In [1]: import numpy as np

In [2]: np.set_printoptions(precision=2, suppress=True, linewidth=120)

In [3]: W0 = np.load("a.npy")

In [4]: print(W0)
[[ 8 -2]
 [-2  2]]

In [5]: # symmetric, so the eigenvalues are real

In [6]: rng = np.random.default_rng(823913)

In [7]: z = rng.permutation(2)

In [8]: print(z)
[0 1]

In [9]: B = W0[z][:, z]

In [10]: print(np.diag(B))
[8 2]

In [11]: print(np.trace(B))
10

In [12]: print(round(float(np.linalg.det(B)), 2), round(np.linalg.det(W0[z]), 2))
12.0 12.0

In [13]: B = np.linalg.invert(W0)
AttributeError: module 'numpy.linalg' has no attribute 'invert'


In [14]: B = W0 ** -1
ValueError: Integers to negative integer powers are not allowed.


In [15]: B = np.linalg.inv(W0)

In [16]: print(W0 @ B)
[[1. 0.]
 [0. 1.]]

In [17]: print(np.round(np.linalg.slogdet(W0)[0], 2))
1.0

In [18]: print(round(np.linalg.det(W0) * np.linalg.det(B), 2))
1.0

In [19]: print((np.abs(B) > 1e-9).astype(int))
[[1 1]
 [1 1]]

In [20]: print(np.allclose(B, W0.T))
False

In [21]: print(round(float(np.linalg.cond(W0)), 2))
6.17

In [22]: low = np.linalg.cholesky(W0)

In [23]: print(round(float(np.prod(np.diag(low)) ** 2), 2), round(float(np.linalg.det(W0)), 2))
12.0 12.0

In [24]: print(W0 / np.sqrt(np.outer(np.diag(W0), np.diag(W0))))
[[ 1.  -0.5]
 [-0.5  1. ]]

In [25]: vec = np.array([2, 3])

In [26]: rhs = W0 @ vec

In [27]: print(rhs)
[10  2]

In [28]: print(np.linalg.solve(W0.T, W0[0]))
[1. 0.]

In [29]: print(np.linalg.solve(W0, rhs))
[2. 3.]
